In [1]: import numpy as np

In [2]: from numpy import linalg as LA

In [3]: np.set_printoptions(precision=2, suppress=True, linewidth=120)

In [4]: M = np.load("a.npy")

In [5]: M
Out[5]: 
array([[  5.52,   7.25,   2.36],
       [-11.49, -13.25,  -2.83],
       [  0.47,   4.15,  -0.8 ],
       [  7.01,   0.12,   7.66],
       [  0.24,  11.09,  -4.78],
       [ 16.14,  11.52,  10.23],
       [  8.87,  12.29,   2.85],
       [  7.1 ,  18.3 ,  -2.11],
       [-14.87, -23.22,  -0.68],
       [ -2.79,  -2.26,  -0.45],
       [  1.74,   6.19,  -0.68],
       [  0.08,  18.38,  -8.88],
       [ -6.16,  -1.46,  -4.11],
       [  8.98,  13.35,   2.38],
       [ -4.81,   5.72,  -6.71],
       [ 11.05,   8.46,   7.01],
       [  2.89,  13.86,  -3.73],
       [-11.74, -26.02,   3.84],
       [-13.12, -13.73,  -4.14],
       [  6.02,   7.43,   2.75],
       [ -4.39,  -7.7 ,   0.97],
       [-11.09,  -9.68,  -4.38]])

In [6]: cov = np.cov(M, rowvar=False)

In [7]: np.corrcoef(M.T)
Out[7]: 
array([[ 1.  ,  0.82,  0.57],
       [ 0.82,  1.  , -0.01],
       [ 0.57, -0.01,  1.  ]])

In [8]: np.round(LA.eigvalsh(cov)[::-1], 2) + 0
Out[8]: array([219.28,  40.62,   0.  ])

In [9]: cov.shape
Out[9]: (3, 3)

In [10]: np.argwhere(np.triu(np.abs(np.corrcoef(M.T)) > 0.8, 1))
Out[10]: array([[0, 1]])

In [11]: np.median(M, axis=0)
Out[11]: array([ 0.35,  5.96, -0.68])

In [12]: x = np.array([-3, 2, 2])

In [13]: rhs = M @ x

In [14]: coef, lr = np.zeros(3), 1 / LA.norm(M, 2) ** 2

In [15]: for i in range(15):
    ...:     coef -= lr * M.T @ (M @ coef - rhs)
    ...:     if i % 5 == 0: print(i, round(LA.norm(M @ coef - rhs), 2))
    ...: 
0 27.48
5 14.98
10 12.48

In [16]: coef
Out[16]: array([-0.51,  0.61, -0.61])

In [17]: arr = np.load("arr.npy")

In [18]: arr
Out[18]: 
array([[ -4.02, -16.91,  24.05,  11.95,  -9.02],
       [-10.06,   9.98,  -9.97,  -4.92,  -5.03],
       [ 17.9 ,  -2.88,  -1.98,  -1.02,  14.07]])

In [19]: left, sv, Vt = LA.svd(arr)

In [20]: sv
Out[20]: array([35.75, 26.61,  0.11])

In [21]: A2 = left[:, :2] @ np.diag(sv[:2]) @ Vt[:2]

In [22]: LA.matrix_rank(A2)
Out[22]: np.int64(2)

In [23]: LA.matrix_rank(arr, rtol=0.05)
Out[23]: np.int64(2)

In [24]: T = np.stack([arr, 4 * arr, arr[::-1]])

In [25]: T.shape
Out[25]: (3, 3, 5)

In [26]: (T @ arr.T).shape
Out[26]: (3, 3, 3)

In [27]: np.einsum("bij,cij->bc", T, T)
Out[27]: 
array([[ 1986.02,  7944.06,   -70.24],
       [ 7944.06, 31776.26,  -280.96],
       [  -70.24,  -280.96,  1986.02]])

In [28]: O, _ = LA.qr(np.array([[0.0, 0.1, 0.1, 1.5, 1.5],
    ...:     [-0.5, -0.8, -0.7, 0.3, 0.4],
    ...:     [0.0, 0.5, 0.6, -1.3, 0.0],
    ...:     [0.7, 1.1, -0.5, 1.1, 0.9],
    ...:     [0.5, -0.8, 1.7, 1.1, 0.2]]))

In [29]: evals = np.array([2, 9, 7, -1, 7])

In [30]: K = O @ np.diag(evals) @ O.T

In [31]: K
Out[31]: 
array([[-0.82, -0.74,  0.88, -0.29, -0.33],
       [-0.74,  5.83, -0.12,  1.52,  1.7 ],
       [ 0.88, -0.12,  7.14,  0.29, -0.53],
       [-0.29,  1.52,  0.29,  4.8 , -2.39],
       [-0.33,  1.7 , -0.53, -2.39,  7.05]])

In [32]: A2 = K / np.sqrt((K ** 2).mean(axis=1, keepdims=True))

In [33]: LA.matrix_rank(K - K.mean(axis=1, keepdims=True))
Out[33]: np.int64(4)

In [34]: LA.matrix_rank(A2) == LA.matrix_rank(K)
Out[34]: np.True_

In [35]: x = np.array([0, 3, 2, 0, -2])

In [36]: rhs = K @ x

In [37]: rhs
Out[37]: array([  0.21,  13.87,  15.  ,   9.95, -10.06])

In [38]: np.round(LA.solve(K, rhs), 2) + 0
Out[38]: array([ 0.,  3.,  2.,  0., -2.])

In [39]: th = np.radians(120)

In [40]: R = np.eye(5)

In [41]: R[2, 2] = R[1, 1] = np.cos(th)

In [42]: R[2, 1], R[1, 2] = -np.sin(th), np.sin(th)

In [43]: R
Out[43]: 
array([[ 1.  ,  0.  ,  0.  ,  0.  ,  0.  ],
       [ 0.  , -0.5 ,  0.87,  0.  ,  0.  ],
       [ 0.  , -0.87, -0.5 ,  0.  ,  0.  ],
       [ 0.  ,  0.  ,  0.  ,  1.  ,  0.  ],
       [ 0.  ,  0.  ,  0.  ,  0.  ,  1.  ]])

In [44]: A2 = K @ R.T

In [45]: np.allclose(K @ K.T, A2 @ A2.T)
Out[45]: True

In [46]: np.abs(A2 - K).max(axis=0)
Out[46]: array([ 0.  ,  8.85, 10.61,  0.  ,  0.  ])

In [47]: A2
Out[47]: 
array([[-0.82,  1.13,  0.2 , -0.29, -0.33],
       [-0.74, -3.02, -4.99,  1.52,  1.7 ],
       [ 0.88,  6.24, -3.47,  0.29, -0.53],
       [-0.29, -0.51, -1.47,  4.8 , -2.39],
       [-0.33, -1.31, -1.21, -2.39,  7.05]])

In [48]: O = A2.astype(float).copy()

In [49]: for j in range(5):
    ...:     O[:, j] -= O[:, :j] @ (O[:, :j].T @ O[:, j])
    ...:     O[:, j] /= LA.norm(O[:, j])
    ...: 

In [50]: np.round(O.T @ O, 2) + 0
Out[50]: 
array([[1., 0., 0., 0., 0.],
       [0., 1., 0., 0., 0.],
       [0., 0., 1., 0., 0.],
       [0., 0., 0., 1., 0.],
       [0., 0., 0., 0., 1.]])

In [51]: left, sv, Vt = LA.svd(K, full_matrices=False)

In [52]: np.abs(Vt[0])
Out[52]: array([0.07, 0.28, 0.34, 0.38, 0.81])

In [53]: np.allclose(left * sv @ Vt, K)
Out[53]: True

In [54]: np.abs(left[:, 0]).round(6).argmax()
Out[54]: np.int64(4)

In [55]: np.round(left.T @ K @ Vt.T, 2) + 0
Out[55]: 
array([[9., 0., 0., 0., 0.],
       [0., 7., 0., 0., 0.],
       [0., 0., 7., 0., 0.],
       [0., 0., 0., 2., 0.],
       [0., 0., 0., 0., 1.]])

In [56]: (sv > 1e-8).sum()
Out[56]: np.int64(5)

In [57]: np.cumsum(sv ** 2) / np.sum(sv ** 2)
Out[57]: array([0.44, 0.71, 0.97, 0.99, 1.  ])

In [58]: np.round(Vt @ Vt.T, 2) + 0
Out[58]: 
array([[1., 0., 0., 0., 0.],
       [0., 1., 0., 0., 0.],
       [0., 0., 1., 0., 0.],
       [0., 0., 0., 1., 0.],
       [0., 0., 0., 0., 1.]])

In [59]: left.shape, sv.shape, Vt.shape
Out[59]: ((5, 5), (5,), (5, 5))

In [60]: np.round(left.T @ left, 2) + 0
Out[60]: 
array([[1., 0., 0., 0., 0.],
       [0., 1., 0., 0., 0.],
       [0., 0., 1., 0., 0.],
       [0., 0., 0., 1., 0.],
       [0., 0., 0., 0., 1.]])

In [61]: A = np.load("case8.npy")

In [62]: A
Out[62]: 
array([[ 3,  0,  0,  0,  0],
       [ 0,  2,  0,  0,  1],
       [ 0,  2, -2,  0,  1],
       [-3,  0,  0, -3,  0],
       [ 0,  1, -2,  0, -3]])

In [63]: # 2 groups of indices that never mix

In [64]: hat = np.triu(np.array([[1, 0, 1, 2, 0],
    ...:     [2, 2, 0, 2, 2],
    ...:     [1, 2, 0, 0, 0],
    ...:     [0, 2, 2, 1, 2],
    ...:     [0, 2, 2, 1, 0]]), 1) + np.eye(5)

In [65]: A2 = hat @ A @ LA.inv(hat)

In [66]: round(LA.det(A2), 2)
Out[66]: np.float64(-126.0)

In [67]: np.poly(A2)
Out[67]: array([  1.,   3., -12., -41.,  27., 126.])

In [68]: hat @ A - A @ hat
Out[68]: 
array([[ -6.,   2.,  -5., -12.,   1.],
       [ -6.,   2.,  -4., -10., -10.],
       [  0.,   0.,   0.,  -4.,  -4.],
       [  0.,   2.,  -1.,   6.,   0.],
       [  0.,   0.,   0.,  -2.,  -2.]])
